>>> import numpy as np
>>> np.set_printoptions(precision=3, suppress=True, linewidth=140, legacy="1.25")
>>> mat = np.array([[-1.0, -1.0, 0.0], [-3.0, 1.0, 0.0], [0.0, 0.0, 1.0]])
>>> mat
array([[-1., -1.,  0.],
       [-3.,  1.,  0.],
       [ 0.,  0.,  1.]])
>>> ev, evecs = np.linalg.eig(mat)
>>> mat @ evecs[:, 0] - ev[0] * evecs[:, 0]
array([0., 0., 0.])
>>> np.sort(np.linalg.eigvals(mat @ mat))
array([1., 4., 4.])
>>> np.sort(np.linalg.eigvals(np.linalg.inv(mat)))
array([-0.5,  0.5,  1. ])
>>> np.linalg.svd(mat, compute_uv=False)
array([3.236, 1.236, 1.   ])
>>> mat.mean(axis=0)
array([-1.333,  0.   ,  0.333])
>>> np.diff(mat, axis=0)
array([[-2.,  2.,  0.],
       [ 3., -1.,  1.]])
>>> np.round(np.linalg.norm(mat), 3)
3.606
>>> np.linalg.rank(mat)
Traceback (most recent call last):
  File "<python-input-12>", line 1, in <module>
    np.linalg.rank(mat)
    ^^^^^^^^^^^^^^
AttributeError: module 'numpy.linalg' has no attribute 'rank'
>>> np.zeros(3, 3)
Traceback (most recent call last):
  File "<python-input-13>", line 1, in <module>
    np.zeros(3, 3)
    ~~~~~~~~^^^^^^
TypeError: Cannot interpret '3' as a data type
>>> np.linalg.matrix_rank(mat)
3
>>> mat @ mat
array([[4., 0., 0.],
       [0., 4., 0.],
       [0., 0., 1.]])
>>> round(float(np.linalg.det(mat)), 3)
-4.0
>>> (np.linalg.matrix_power((mat != 0) + (mat.T != 0) + np.eye(3), 3) > 0).astype(int)
array([[1, 1, 0],
       [1, 1, 0],
       [0, 0, 1]])
>>> left, s, VT = np.linalg.svd(mat, full_matrices=False)
>>> left.shape, s.shape, VT.shape
((3, 3), (3,), (3, 3))
>>> np.allclose(left * s @ VT, mat)
True
>>> s
array([3.236, 1.236, 1.   ])
>>> np.round(left.T @ mat @ VT.T, 3) + 0
array([[3.236, 0.   , 0.   ],
       [0.   , 1.236, 0.   ],
       [0.   , 0.   , 1.   ]])
>>> s / s[0]
array([1.   , 0.382, 0.309])
>>> np.abs(VT[0])
array([0.973, 0.23 , 0.   ])
>>> W1 = np.array([[1, 2, 2, 2, 1], [0, 2, 1, 0, 2], [2, 1, 1, 1, 0]])
>>> beta = np.array([1, 0, 3, 0, 2])
>>> H = np.maximum(mat @ W1 + beta, 0)
>>> H
array([[0., 0., 0., 0., 0.],
       [0., 0., 0., 0., 1.],
       [3., 1., 4., 1., 2.]])
>>> (H > 0).mean(axis=0)
array([0.333, 0.333, 0.333, 0.333, 0.667])
>>> W2 = np.array([[0, 2], [3, 0], [3, 1], [0, 2], [3, 1]])
>>> W1 @ W2
array([[15,  9],
       [15,  3],
       [ 6,  7]])
>>> m1 = np.array([[2, -2, -1], [-1, 2, -2], [-3, 0, 5], [-5, -3, 3]])
>>> rng = np.random.default_rng(161403)
>>> idx = rng.permutation(3)
>>> B = m1[:, idx] * rng.choice([-1, 1], 3)
>>> B
array([[-2,  1,  2],
       [ 1,  2, -2],
       [ 3, -5,  0],
       [ 5, -3,  3]])
>>> left, _, VT = np.linalg.svd(m1.T @ B)
>>> np.round(np.linalg.lstsq(m1, B)[0], 3) + 0
array([[-1.,  0.,  0.],
       [ 0.,  0., -1.],
       [ 0., -1.,  0.]])
>>> idx
array([0, 2, 1])
>>> np.round(left @ VT, 3) + 0
array([[-1.,  0.,  0.],
       [ 0.,  0., -1.],
       [ 0., -1.,  0.]])
>>> A = np.load("x.npy")
>>> A
array([[ 1,  0,  0],
       [-2,  1,  0],
       [ 0,  1,  1]])
>>> O, r_ = np.linalg.qr(A)
>>> np.round(O.T @ O, 3) + 0
array([[1., 0., 0.],
       [0., 1., 0.],
       [0., 0., 1.]])
>>> np.abs(np.diag(r_))
array([2.236, 1.095, 0.408])
>>> round(float(abs(r_[0, 0])), 3), round(np.linalg.norm(A[:, 0]), 3)
(2.236, 2.236)
>>> np.round(O @ r_, 3) + 0
array([[ 1.,  0.,  0.],
       [-2.,  1.,  0.],
       [ 0.,  1.,  1.]])
>>> np.kron(np.eye(2, dtype=int), A)
array([[ 1,  0,  0,  0,  0,  0],
       [-2,  1,  0,  0,  0,  0],
       [ 0,  1,  1,  0,  0,  0],
       [ 0,  0,  0,  1,  0,  0],
       [ 0,  0,  0, -2,  1,  0],
       [ 0,  0,  0,  0,  1,  1]])
>>> np.linalg.eigvals(A)
array([1., 1., 1.])
>>> np.einsum("ij,ji->", A, A)
3
>>> np.poly(A)
array([ 1., -3.,  3., -1.])
>>> round(float(np.linalg.eigvals(A).sum().real), 3)
3.0
>>> np.sort(np.linalg.eigvals(A))
array([1., 1., 1.])
>>> [int(np.linalg.matrix_rank(np.linalg.matrix_power(A, p))) for p in range(1, 4)]
[3, 3, 3]
>>> np.linalg.matrix_rank(A - A[0, 0] * np.eye(3))
2
>>> np.allclose(A @ A.T, A.T @ A)
False
>>> assert A == A.T
Traceback (most recent call last):
  File "<python-input-57>", line 1, in <module>
    assert A == A.T
           ^^^^^^^^
ValueError: The truth value of an array with more than one element is ambiguous. Use a.any() or a.all()
>>> (A + A.T) / 2
array([[ 1. , -1. ,  0. ],
       [-1. ,  1. ,  0.5],
       [ 0. ,  0.5,  1. ]])
>>> np.trace(A)
3
>>> np.linalg.determinant(A)
Traceback (most recent call last):
  File "<python-input-60>", line 1, in <module>
    np.linalg.determinant(A)
    ^^^^^^^^^^^^^^^^^^^^^
AttributeError: module 'numpy.linalg' has no attribute 'determinant'
>>> np.linalg.matrix_power(A, 3)
array([[ 1,  0,  0],
       [-6,  1,  0],
       [-6,  3,  1]])
>>> (A - A.T) / 2
array([[ 0. ,  1. ,  0. ],
       [-1. ,  0. , -0.5],
       [ 0. ,  0.5,  0. ]])
>>> feats = np.load("arr.npy")
>>> feats
array([[ 0,  0,  2],
       [ 0,  0, -1],
       [ 0,  0,  0]])
>>> T = np.stack([feats, -3 * feats, feats[::-1]])
>>> np.linalg.matrix_rank(T.reshape(3, -1))
2
>>> (T @ feats.T).shape
(3, 3, 3)
>>> np.einsum("bij,cij->bc", T, T)
array([[  5, -15,   1],
       [-15,  45,  -3],
       [  1,  -3,   5]])
>>> np.allclose(feats @ feats.T, feats.T @ feats)
False
>>> np.linalg.determinant(feats)
Traceback (most recent call last):
  File "<python-input-70>", line 1, in <module>
    np.linalg.determinant(feats)
    ^^^^^^^^^^^^^^^^^^^^^
AttributeError: module 'numpy.linalg' has no attribute 'determinant'
>>> feats @ feats
array([[0, 0, 0],
       [0, 0, 0],
       [0, 0, 0]])
>>> (feats - feats.T) / 2
array([[ 0. ,  0. ,  1. ],
       [ 0. ,  0. , -0.5],
       [-1. ,  0.5,  0. ]])
>>> data = np.array([[3, 4, 5, 6], [7, 8, 9, 10], [11, 12, 13, 14]])
>>> def softmax(z):
...     e = np.exp(z - z.max(axis=-1, keepdims=True))
...     return e / e.sum(axis=-1, keepdims=True)
... 
>>> softmax(A).sum(axis=1)
array([1., 1., 1.])
>>> scores = A @ A.T / np.sqrt(3)
>>> softmax(scores + np.triu(np.full(scores.shape, -np.inf), 1))
array([[1.   , 0.   , 0.   ],
       [0.017, 0.983, 0.   ],
       [0.168, 0.299, 0.533]])
>>> softmax(scores)[2] @ A
array([-0.43 ,  0.832,  0.533])
>>> vec = np.array([7, 6, 4, 9])
>>> a = np.maximum(data @ vec, 0)
>>> np.tanh(data @ vec)
array([1., 1., 1.])
>>> np.maximum(data @ (3 * vec), 0)
array([357, 669, 981])
>>> np.flatnonzero(a > 1e-9)
array([0, 1, 2])
